% python3 -q
>>> import numpy as np
>>> from numpy import linalg as LA
>>> np.set_printoptions(precision=2, suppress=True, linewidth=200, legacy="1.25")
>>> m1 = np.loadtxt("layer11.csv", delimiter=",")
>>> print(m1)
[[-3.  1.  0.  0.  0.]
 [ 0. -3.  1.  0.  0.]
 [ 0.  0. -3.  1.  0.]
 [ 0.  0.  0. -3.  1.]
 [ 0.  0.  0.  0. -3.]]
>>> np.poly(m1)
array([  1.,  15.,  90., 270., 405., 243.])
>>> np.einsum("ii->", m1)
-15.0
>>> np.einsum("ij,ji->", m1, m1)
45.0
>>> np.round(LA.det(m1[::-1]), 2)
-243.0
>>> feats = np.array([[3.36, -5.69, -4.07],
...     [2.36, 5.01, 0.35],
...     [11.73, 8.27, 4.14],
...     [14.79, -2.25, -1.28],
...     [1.85, -0.75, 12.2]])
>>> hat = feats @ LA.solve(feats.T @ feats, feats.T)
>>> np.trace(hat)
3.0
>>> print(np.allclose(hat @ hat, hat))
True
>>> hat @ feats[:, 2]
array([-4.07,  0.35,  4.14, -1.28, 12.2 ])
>>> J = np.loadtxt("dump.csv", delimiter=",")
>>> J
array([[1., 0., 3., 0.],
       [0., 3., 0., 0.],
       [0., 0., 1., 0.],
       [0., 0., 0., 1.]])
>>> print((J != 0).astype(int))
[[1 0 1 0]
 [0 1 0 0]
 [0 0 1 0]
 [0 0 0 1]]
>>> np.flatnonzero(LA.matrix_power((J != 0) + (J.T != 0) + np.eye(4), 4)[2])
array([0, 2])
>>> print(np.round(LA.det(J), 2))
3.0
>>> print(np.sort(LA.eigvals(J).real))
[1. 1. 1. 3.]
>>> np.round(np.abs(LA.eigvals(J)).max(), 2)
3.0
>>> np.trace(J)
6.0
>>> np.allclose(J @ J.T, J.T @ J)
False
>>> evals, vecs = LA.eig(J)
>>> np.sort(LA.eigvals(LA.inv(J)))
array([0.33, 1.  , 1.  , 1.  ])
>>> J @ vecs[:, 0] - evals[0] * vecs[:, 0]
array([0., 0., 0., 0.])
>>> np.prod(evals)
3.0
>>> print(np.sort(LA.eigvals(J @ J)))
[1. 1. 1. 9.]
>>> print(evals)
[1. 3. 1. 1.]
>>> q, _ = LA.qr(np.array([[0.0, 0.6, 0.9, -2.3],
...     [0.7, 0.5, -0.8, -1.5],
...     [-0.1, -1.5, 2.5, 0.6],
...     [1.7, 0.5, -0.1, 1.1]]))
>>> F = 3 * q
>>> print(F)
[[ 0.    1.12 -2.76 -0.37]
 [-1.14  0.41  0.52 -2.69]
 [ 0.16 -2.73 -1.02 -0.69]
 [-2.77 -0.33 -0.28  1.07]]
>>> f = np.array([1, 1, -1, -1])
>>> B = F + np.outer(f, np.eye(4)[1])
>>> round(float(LA.det(B) / LA.det(F)), 2), round(1 + LA.solve(F, f)[1], 2)
(1.51, 1.51)
>>> B
array([[ 0.  ,  2.12, -2.76, -0.37],
       [-1.14,  1.41,  0.52, -2.69],
       [ 0.16, -3.73, -1.02, -0.69],
       [-2.77, -1.33, -0.28,  1.07]])
>>> LA.matrix_rank(B - F)
1
>>> np.round(LA.det(B[::-1]), 2)
-122.39
>>> LA.eigvals(B)
array([-3.05+0.j ,  0.32+3.2j,  0.32-3.2j,  3.88+0.j ])
>>> hat = np.triu(np.array([[3, -3, 1, 1], [-3, -2, 2, -3], [2, 2, 1, -3], [3, -2, -3, 3]]), 1) + np.eye(4)
>>> B = hat @ F @ LA.inv(hat)
>>> LA.matrix_rank(B)
4
>>> print(np.round(np.poly(B), 2) + 0)
[  1.    -0.46   0.     4.16 -81.  ]
>>> rng = np.random.default_rng(666833)
>>> lab = rng.permutation(4)
>>> lab
array([2, 3, 1, 0])
>>> B = F[lab][:, lab]
>>> np.allclose(B, F)
False
>>> round(LA.det(B), 2), round(float(LA.det(F[lab])), 2)
(-81.0, 81.0)
>>> np.sort(np.abs(LA.eigvals(B)))
array([3., 3., 3., 3.])
>>> q, vecs = LA.qr(F[:, :1])[0], LA.qr(F[:, 1:])[0]
>>> sigma = LA.svd(q.T @ vecs, compute_uv=False)
>>> (sigma > 0.9).sum()
0
>>> round(float(LA.norm(q @ q.T - vecs @ vecs.T, 2)), 2)
1.0
>>> K = np.array([[-3, 1, 0], [-3, 1, 2], [-3, 2, -1], [2, 2, -1], [0, 0, 0]])
>>> K[-1] = K[0] + 3 * K[1]
>>> K
array([[ -3,   1,   0],
       [ -3,   1,   2],
       [ -3,   2,  -1],
       [  2,   2,  -1],
       [-12,   4,   6]])
>>> def softmax(z):
...     e = np.exp(z - z.max(axis=-1, keepdims=True))
...     return e / e.sum(axis=-1, keepdims=True)
... 
>>> np.round(softmax(K[4] + 5), 2) + 0
array([0.  , 0.12, 0.88])
>>> print(softmax(K).sum(axis=1))
[1. 1. 1. 1. 1.]
>>> att = K @ K.T / np.sqrt(3)
>>> np.round(softmax(att + np.triu(np.full(att.shape, -np.inf), 1)), 2) + 0
array([[1.  , 0.  , 0.  , 0.  , 0.  ],
       [0.09, 0.91, 0.  , 0.  , 0.  ],
       [0.14, 0.05, 0.81, 0.  , 0.  ],
       [0.  , 0.  , 0.  , 1.  , 0.  ],
       [0.  , 0.  , 0.  , 0.  , 1.  ]])
>>> x = np.array([4, 0, -2])
>>> rhs = K @ x
>>> np.round(LA.lstsq(K, rhs)[0], 2) + 0
array([ 4.,  0., -2.])
>>> rhs
array([-12, -16, -10,  10, -60])
>>> rhs = rhs + 0.05 * rng.normal(size=5)
>>> print(rhs)
[-12.05 -15.96 -10.07   9.96 -59.94]
>>> coef, *_ = LA.lstsq(K, rhs)
>>> coef.round()
array([ 4., -0., -2.])
>>> print([round(float(LA.norm(LA.solve(K.T @ K + lam * np.eye(3), K.T @ rhs))), 2) for lam in (0, 1, 10, 100)])
[4.47, 4.41, 4.14, 2.98]
>>> np.round(K.T @ (rhs - K @ coef), 2) + 0
array([0., 0., 0.])
>>> round(LA.norm(rhs - K @ coef), 2)
0.02
>>> hat = K @ LA.solve(K.T @ K, K.T)
>>> print(np.round(hat @ K[:, 2], 2) + 0)
[ 0.  2. -1. -1.  6.]
>>> np.allclose(hat @ hat, hat)
True
>>> A = np.array([[6, -3, 1], [-1, -8, -4], [0, 0, -4]])
>>> B = A + rng.integers(-2, 3, (3, 2)) @ rng.integers(-2, 3, (2, 3))
>>> B
array([[ 5, -3,  4],
       [-1, -9,  0],
       [ 2, -1, -6]])
>>> LA.matrix_rank(B - A, tol=1e-8)
2
>>> np.round(LA.svd(B - A, compute_uv=False), 2) + 0
array([5.56, 2.24, 0.  ])
>>> np.abs(B - A).sum(axis=1)
array([4, 5, 5])
>>> M = np.load("test12.npy")
>>> M
array([[ 0., -1.],
       [-1.,  0.]])
>>> x = np.array([2, 1])
>>> (M * x).sum(axis=1)
array([-1., -2.])
>>> M * x
array([[ 0., -1.],
       [-2.,  0.]])
>>> M @ x
array([-1., -2.])
>>> M @ (2 * x)
array([-2., -4.])
>>> np.einsum("ij,j->i", M, x)
array([-1., -2.])
>>> B = np.array([[-3, -1], [2, -3]])
>>> np.vstack([M, B.T]).shape
(4, 2)
>>> print(np.einsum("ij,ij->i", M, M))
[1. 1.]
>>> LA.matrix_rank(np.vstack([M, B.T]))
2
>>> M @ B
array([[-2.,  3.],
       [ 3.,  1.]])
>>> evals, vecs = LA.eigh(M)
>>> x = np.array([2, 3])
>>> print(np.abs(M).sum(axis=1).max(), np.abs(evals).max())
1.0 1.0
>>> x @ M @ x
-12.0
>>> (np.sign(vecs[:, -1].round(6)) == np.sign(vecs[0, -1].round(6))).astype(int)
array([1, 0])
>>> round(float(x @ M @ x / (x @ x)), 2), evals[0], evals[-1]
(-0.92, -1.0, 1.0)
>>> E = np.tanh(np.array([[-0.4],
...     [-0.7],
...     [-1.8],
...     [1.0],
...     [-0.8],
...     [1.3],
...     [0.7],
...     [-0.1],
...     [-1.1],
...     [0.2],
...     [0.2],
...     [-1.5],
...     [1.1],
...     [-0.4],
...     [1.0],
...     [0.6],
...     [0.4],
...     [-0.6],
...     [2.1],
...     [-0.2],
...     [-0.5]]) @ np.array([[-1.9, 0.4, -0.3]]))
>>> print(E)
[[ 0.64 -0.16  0.12]
 [ 0.87 -0.27  0.21]
 [ 1.   -0.62  0.49]
 [-0.96  0.38 -0.29]
 [ 0.91 -0.31  0.24]
 [-0.99  0.48 -0.37]
 [-0.87  0.27 -0.21]
 [ 0.19 -0.04  0.03]
 [ 0.97 -0.41  0.32]
 [-0.36  0.08 -0.06]
 [-0.36  0.08 -0.06]
 [ 0.99 -0.54  0.42]
 [-0.97  0.41 -0.32]
 [ 0.64 -0.16  0.12]
 [-0.96  0.38 -0.29]
 [-0.81  0.24 -0.18]
 [-0.64  0.16 -0.12]
 [ 0.81 -0.24  0.18]
 [-1.    0.69 -0.56]
 [ 0.36 -0.08  0.06]
 [ 0.74 -0.2   0.15]]
>>> dist = LA.norm(E[:, None] - E[None], axis=-1)
>>> np.unravel_index(dist.round(6).argmax(), dist.shape)
(2, 18)
>>> dist[7].round(6).argsort(kind="stable")[:4]
array([ 7, 19,  0, 13])
>>> print(LA.norm(E, axis=1))
[0.67 0.93 1.27 1.07 0.99 1.16 0.93 0.19 1.1  0.38 0.38 1.21 1.1  0.67 1.07 0.87 0.67 0.87 1.33 0.38 0.78]
>>> dist[7]
array([0.48, 0.74, 1.1 , 1.26, 0.8 , 1.34, 1.13, 0.  , 0.91, 0.57, 0.57, 1.02, 1.29, 0.48, 1.26, 1.06, 0.87, 0.67, 1.51, 0.18, 0.59])
>>> x = np.array([-1, 4, 4])
>>> rhs = E @ x
>>> LA.lstsq(E, rhs)[0]
array([-1.,  4.,  4.])
>>> LA.solve(E.T @ E, E.T @ rhs)
array([-1.,  4.,  4.])
>>> rhs
array([-0.8 , -1.13, -1.49,  1.31, -1.2 ,  1.41,  1.13, -0.23, -1.35,  0.44,  0.44, -1.45,  1.35, -0.8 ,  1.31,  1.04,  0.8 , -1.04,  1.51, -0.44, -0.93])
>>> rhs = rhs + 0.1 * rng.normal(size=21)
>>> rhs
array([-1.05, -1.32, -1.52,  1.28, -1.23,  1.45,  1.19, -0.31, -1.55,  0.44,  0.39, -1.38,  1.49, -0.84,  1.52,  1.09,  0.8 , -1.05,  1.59, -0.36, -0.87])
>>> coef, *_ = LA.lstsq(E, rhs)
>>> round(LA.norm(rhs - E @ coef), 2)
0.42
>>> [round(float(LA.norm(LA.solve(E.T @ E + lam * np.eye(3), E.T @ rhs))), 2) for lam in (0, 1, 10, 100)]
[8.62, 1.21, 0.81, 0.19]
>>> W2 = E[[2, 5]].astype(float)
>>> for _ in range(5):
...     lab = LA.norm(E[:, None] - W2, axis=-1).argmin(axis=1)
...     W2 = np.array([E[lab == j].mean(axis=0) for j in range(2)])
... 
>>> print(lab)
[0 0 0 1 0 1 1 0 0 1 1 0 1 0 1 1 1 0 1 0 0]
>>> print(np.bincount(lab))
[11 10]
>>> np.abs(W2[1] - W2[0]).argmax()
0
